% ipython --no-banner

In [1]: import numpy as np

In [2]: from numpy import linalg as LA

In [3]: np.set_printoptions(precision=4, suppress=True, linewidth=120, legacy="1.25")

In [4]: W0 = np.load("m.npy")

In [5]: W0
Out[5]: 
array([[-45,  30,  10,  27, -18,  -6],
       [ -5, -10,  35,   3,   6, -21],
       [ 35, -10,  15, -21,   6,  -9],
       [ 18, -12,  -4,  27, -18,  -6],
       [  2,   4, -14,   3,   6, -21],
       [-14,   4,  -6, -21,   6,  -9]])

In [6]: w1 = np.array([[-1, 0, -2, 0, -1],
   ...:     [-2, -2, 0, 3, -2],
   ...:     [-3, -2, -3, -2, 3],
   ...:     [0, -3, -2, 1, -1],
   ...:     [-2, -2, 1, -1, 1],
   ...:     [-3, 1, -3, 0, 3]])

In [7]: c = np.array([6, -1, -6, -2, -8])

In [8]: hid = np.maximum(W0 @ w1 + c, 0)

In [9]: hid
Out[9]: 
array([[ 15,   0,   0, 113,   0],
       [  0,   0,   0,   0,  62],
       [  0,  31,   0,   0,  22],
       [ 78,   0,   0,  15,   0],
       [ 89,   0,  95,  35,   0],
       [ 45,  45, 115,   0,   0]])

In [10]: cent = np.array([[2, 0], [-2, -1], [0, 1], [0, 1], [-2, 1]])

In [11]: (hid @ cent).round(6).argmax(axis=1)
Out[11]: array([1, 1, 1, 0, 0, 1])

In [12]: x = np.array([-4, -9, -7, 9, 4])

In [13]: y = hid @ x

In [14]: LA.solve(hid.T @ hid, hid.T @ y)
Out[14]: array([-4., -9., -7.,  9.,  4.])

In [15]: y
Out[15]: array([  957,   248,  -191,  -177,  -706, -1390])

In [16]: rng = np.random.default_rng(800)

In [17]: y = y + 0.1 * rng.normal(size=6)

In [18]: y
Out[18]: array([  957.0872,   248.0176,  -190.9781,  -176.9357,  -706.0717, -1389.942 ])

In [19]: c, *_ = LA.lstsq(hid, y)

In [20]: c
Out[20]: array([-3.9996, -8.9976, -7.0009,  9.0006,  4.    ])

In [21]: np.round(hid.T @ (y - hid @ c), 4) + 0
Out[21]: array([0., 0., 0., 0., 0.])

In [22]: labels = rng.permutation(6)

In [23]: labels
Out[23]: array([0, 5, 2, 3, 4, 1])

In [24]: B = W0[labels][:, labels]

In [25]: np.sort(np.abs(LA.eigvals(B)))
Out[25]: array([18.2481, 27.3709, 27.3709, 28.1375, 42.2044, 42.2044])

In [26]: np.diag(B)
Out[26]: array([-45,  -9,  15,  27,   6, -10])

In [27]: np.trace(B)
Out[27]: -16

In [28]: np.allclose(B, W0)
Out[28]: False

In [29]: left, sig = LA.svd(W0)
ValueError: too many values to unpack (expected 2)


In [30]: left, sig, vt = LA.svd(W0, full_matrices=False)

In [31]: np.cumsum(sig ** 2) / np.sum(sig ** 2)
Out[31]: array([0.5091, 0.703 , 0.8967, 0.9705, 0.9919, 1.    ])

In [32]: np.allclose(left * sig @ vt, W0)
Out[32]: True

In [33]: np.round(left.T @ W0 @ vt.T, 4) + 0
Out[33]: 
array([[75.3027,  0.    ,  0.    ,  0.    ,  0.    ,  0.    ],
       [ 0.    , 46.4801,  0.    ,  0.    ,  0.    ,  0.    ],
       [ 0.    ,  0.    , 46.4456,  0.    ,  0.    ,  0.    ],
       [ 0.    ,  0.    ,  0.    , 28.6682,  0.    ,  0.    ],
       [ 0.    ,  0.    ,  0.    ,  0.    , 15.439 ,  0.    ],
       [ 0.    ,  0.    ,  0.    ,  0.    ,  0.    ,  9.5225]])

In [34]: np.abs(left[:, 0]).round(6).argmax()
Out[34]: 0

In [35]: sig / sig[0]
Out[35]: array([1.    , 0.6172, 0.6168, 0.3807, 0.205 , 0.1265])

In [36]: x = np.array([-6, 6, 8, 4, 5, 2])

In [37]: y = W0 @ x

In [38]: y
Out[38]: array([ 536,  250, -222, -206, -100,  -12])

In [39]: np.round(LA.solve(W0, W0[:, 1]), 4) + 0
Out[39]: array([0., 1., 0., 0., 0., 0.])

In [40]: LA.solve(W0, -1 * y)
Out[40]: array([ 6., -6., -8., -4., -5., -2.])

In [41]: LA.solve(W0, y[:-1])
ValueError: solve1: Input operand 1 has a mismatch in its core dimension 0, with gufunc signature (m,m),(m)->(m) (size 5 is different from 6)
